$ ipython --no-banner

In [1]: import numpy as np

In [2]: import numpy.linalg as la

In [3]: np.set_printoptions(precision=1, suppress=True, linewidth=120)

In [4]: tidy = lambda a: np.round(a, 1) + 0

In [5]: W0 = np.load("case19.npy")

In [6]: print(W0)
[[-0.9 -2.1 -0.2  0.1 -1.7  1.3  1.1]
 [ 2.  -0.9  0.1 -0.1  0.8  1.3 -1.3]
 [-0.3 -2.2  1.2 -2.3 -0.7 -1.4 -0.1]
 [-0.4  0.   0.9  1.6 -0.8  0.6  0.8]
 [ 0.4  0.1  0.8  0.9  1.9 -0.4 -0.4]]

In [7]: t3 = np.stack([W0, 4 * W0, W0[::-1]])

In [8]: print(tidy(np.einsum("bij,cij->bc", t3, t3)))
[[ 44.8 179.    0.9]
 [179.  716.    3.7]
 [  0.9   3.7  44.8]]

In [9]: print(la.matrix_rank(t3))
[5 5 5]

In [10]: print((t3 @ W0.T).shape)
(3, 5, 5)

In [11]: print(la.matrix_rank(t3.reshape(3, -1)))
2

In [12]: U, sig, Vh = la.svd(W0, full_matrices=False)

In [13]: print(np.allclose(U * sig @ Vh, W0))
True

In [14]: print(tidy(sig / sig[0]))
[1.  0.8 0.7 0.5 0.2]

In [15]: print((sig > 1e-8).sum())
5

In [16]: print(tidy(np.sqrt((sig ** 2).sum())), tidy(la.norm(W0)))
6.7 6.7

In [17]: x0 = np.array([4, 0, 3, -1, -3, 0, 5])

In [18]: print(tidy(W0 @ (2 * x0)))
[12.6 -1.  12.6 11.8 -9.2]

In [19]: print(W0 @ np.eye(7)[6])
[ 1.1 -1.3 -0.1  0.8 -0.4]

In [20]: print(tidy(np.einsum("ij,j->i", W0, x0)))
[ 6.3 -0.5  6.3  5.9 -4.6]

In [21]: print(np.sign((W0 @ x0).round(6)))
[ 1. -1.  1.  1. -1.]

In [22]: print(la.norm(W0 @ x0) <= la.norm(W0, 2) * la.norm(x0) + 1e-9)
True

In [23]: print(tidy(W0 @ np.ones(7)))
[-2.4  1.9 -5.8  2.7  3.3]

In [24]: print(tidy(W0 @ x0))
[ 6.3 -0.5  6.3  5.9 -4.6]

In [25]: M2 = W0 / la.norm(W0, axis=1, keepdims=True)

In [26]: C2 = M2 @ M2.T

In [27]: print(tidy(la.norm(M2, axis=1)))
[1. 1. 1. 1. 1.]

In [28]: print(tidy(np.degrees(np.arccos(np.clip(C2[0, 3], -1, 1)))))
63.6

In [29]: print(tidy(C2[0]))
[ 1.  -0.1  0.3  0.4 -0.6]

In [30]: print(np.argwhere(np.triu(np.abs(C2) > 0.95, 1)))
[]

In [31]: M2 = np.array([[-3, 0, 2, 1, 1, 3],
    ...:     [-5, -5, -1, 3, 0, 2],
    ...:     [3, 5, -1, 4, 4, 3],
    ...:     [-3, -5, 2, -2, 1, 5],
    ...:     [0, -3, 2, 5, 3, 2]])

In [32]: A = M2.T @ M2

In [33]: print(A)
[[ 52  55 -10   0   6 -25]
 [ 55  84 -16   0   6 -26]
 [-10 -16  14   1   6  15]
 [  0   0   1  55  30  21]
 [  6   6   6  30  27  26]
 [-25 -26  15  21  26  51]]

In [34]: ev, V = la.eigh(A)

In [35]: print(tidy(la.eigvalsh(A @ A)))
[    0.     33.6   167.5   769.9  8365.7 21040.3]

In [36]: print(ev.sum(), np.trace(A))
283.0 283

In [37]: print(np.unique(ev.round(6) + 0, return_counts=True)[1])
[1 1 1 1 1 1]

In [38]: print(tidy(V @ np.diag(ev) @ V.T))
[[ 52.  55. -10.   0.   6. -25.]
 [ 55.  84. -16.   0.   6. -26.]
 [-10. -16.  14.   1.   6.  15.]
 [  0.   0.   1.  55.  30.  21.]
 [  6.   6.   6.  30.  27.  26.]
 [-25. -26.  15.  21.  26.  51.]]

In [39]: print(tidy(np.abs(V[:, -1])))
[0.5 0.7 0.2 0.1 0.1 0.4]

In [40]: print(tidy(V.T @ V))
[[1. 0. 0. 0. 0. 0.]
 [0. 1. 0. 0. 0. 0.]
 [0. 0. 1. 0. 0. 0.]
 [0. 0. 0. 1. 0. 0.]
 [0. 0. 0. 0. 1. 0.]
 [0. 0. 0. 0. 0. 1.]]

In [41]: M2 = A / np.sqrt((A ** 2).mean(axis=1, keepdims=True))

In [42]: print(tidy(la.norm(M2, axis=1)))
[2.4 2.4 2.4 2.4 2.4 2.4]

In [43]: print(la.matrix_rank(M2) == la.matrix_rank(A))
True

In [44]: print([round(float(x), 1) for x in la.svd(A, compute_uv=False)[:3]])
[145.1, 91.5, 27.7]

In [45]: print(np.argsort(-la.norm(A, axis=0).round(6), kind="stable")[:3])
[1 0 5]

In [46]: print(la.cond(A) > 100)
True

In [47]: print(la.matrix_rank(A, rtol=0.1))
3

In [48]: print(tidy(la.norm(A, 2) / la.norm(A)))
0.8

In [49]: U, sig, Vh = la.svd(A)

In [50]: print(tidy(sig))
[145.1  91.5  27.7  12.9   5.8   0. ]

In [51]: M2 = U[:, :5] @ np.diag(sig[:5]) @ Vh[:5]

In [52]: print(la.matrix_rank(A, rtol=0.05))
4

In [53]: print(la.matrix_rank(M2))
5

In [54]: print(tidy(la.norm(A - M2, 2)), tidy(sig[5]))
0.0 0.0

In [55]: x0 = np.array([2, 2, 2, 0, 2, 1])

In [56]: print(la.norm(A @ x0) <= la.norm(A, 2) * la.norm(x0) + 1e-9)
True

In [57]: print(A @ x0)
[181 232   3  83 116  31]

In [58]: print(np.sign((A @ x0).round(6)))
[1 1 1 1 1 1]

In [59]: print(A * x0)
[[104 110 -20   0  12 -25]
 [110 168 -32   0  12 -26]
 [-20 -32  28   0  12  15]
 [  0   0   2   0  60  21]
 [ 12  12  12   0  54  26]
 [-50 -52  30   0  52  51]]

In [60]: print((A * x0).sum(axis=1))
[181 232   3  83 116  31]

In [61]: print((A @ x0).argmax())
1

In [62]: data = np.load("dump.npy")

In [63]: print(tidy(data))
[[ 0.4 -0.2 -0.2 -0.2 -0.3 -0.2 -0.2 -0.2]
 [-0.2  0.1  0.1  0.1  0.1  0.1  0.1  0.1]
 [-0.2  0.1  0.1  0.1  0.1  0.1  0.1  0.1]
 [-0.2  0.1  0.1  0.1  0.1  0.1  0.1  0.1]
 [-0.3  0.1  0.1  0.1  0.2  0.1  0.1  0.1]
 [-0.2  0.1  0.1  0.1  0.1  0.1  0.1  0.1]
 [-0.2  0.1  0.1  0.1  0.1  0.1  0.1  0.1]
 [-0.2  0.1  0.1  0.1  0.1  0.1  0.1  0.1]]

In [64]: C2 = A.T @ A

In [65]: print(np.trace(C2), (A ** 2).sum())
30377 30377

In [66]: print(la.matrix_rank(C2))
5

In [67]: print(C2)
[[ 6490  8326 -1879  -355    94 -3999]
 [ 8326 11049 -2472  -382   224 -4969]
 [-1879 -2472   814   564   510  1818]
 [ -355  -382   564  4367  3012  3021]
 [   94   224   510  3012  2413  2442]
 [-3999 -4969  1818  3021  2442  5244]]

In [68]: mat = np.loadtxt("arr.csv", delimiter=",")

In [69]: print(mat)
[[-1.2 -0.8  1.   4.   1.2  0.2]
 [-0.3 -1.1 -0.8 -3.4 -0.3  1.7]
 [ 0.   2.6 -1.3 -5.3 -0.3  0.2]
 [ 1.6 -0.8 -0.1 -0.6 -0.7  1.2]
 [-1.7  0.8  0.4  1.7 -2.1  0.1]
 [ 1.   0.4 -0.2 -0.8 -0.6 -1.6]
 [ 2.4  0.4  0.7  2.8  0.   1. ]
 [-0.5 -0.1 -0.6 -2.4  1.  -0.2]
 [-0.8 -1.5  0.1  0.5  0.7  2. ]
 [-0.8  0.2 -0.7 -2.7  0.3 -0.6]
 [-0.9  0.3  1.7  6.9 -0.6 -0.3]
 [-1.7 -1.3  1.7  6.8 -1.1 -2.6]
 [-0.1  0.6  0.5  1.9  0.2 -1.7]
 [ 2.1  0.5 -0.7 -2.6 -0.1  1.1]
 [ 1.   1.5  1.7  6.8 -0.4  0.5]
 [-0.9  0.2 -1.2 -4.9  0.4  0.2]
 [-1.2  1.8  0.2  0.8  0.5 -0.3]
 [-1.6  0.7  0.1  0.4  0.8 -2. ]
 [ 0.8  0.6 -0.6 -2.5 -1.3 -2.1]
 [ 0.6 -0.4 -1.1 -4.4 -0.2 -0.3]
 [ 0.7  0.3 -1.2 -4.7  0.1  1.9]
 [ 2.3  1.5 -0.2 -0.7  0.2 -0.8]
 [-0.6 -0.8  0.3  1.2 -0.9  0.2]
 [ 0.  -0.8 -0.5 -2.  -0.5 -1.3]
 [-0.3 -0.7  0.7  2.8 -0.9  0.3]
 [-1.  -0.3  0.   0.  -1.2  1.7]
 [ 0.8  0.2 -0.2 -0.8 -0.2  0.4]
 [-0.9  0.7 -0.3 -1.1  0.2  1.4]
 [-0.5  0.7 -1.3 -5.1  0.1 -0.7]
 [-1.  -1.1 -0.5 -2.  -0.1 -0.8]
 [ 0.9 -0.4 -1.4 -5.8 -0.9  0. ]
 [-0.7  1.2  0.   0.  -0.2  0.6]
 [ 1.7 -0.7  0.4  1.8  2.6 -0.6]
 [-0.2 -1.2  0.4  1.7 -1.5  0.5]]

In [70]: lab = mat[:, 4] > np.median(mat[:, 4])

In [71]: f = mat[lab].mean(axis=0) - mat[~lab].mean(axis=0)

In [72]: print(np.argsort(-np.abs(f).round(6), kind="stable"))
[4 3 2 1 5 0]

In [73]: print(lab.astype(int))
[1 0 0 0 0 0 1 1 1 1 0 0 1 1 0 1 1 1 0 0 1 1 0 0 0 0 0 1 1 1 0 0 1 0]

In [74]: print(tidy(f))
[ 0.   0.2 -0.3 -1.   1.3  0.1]
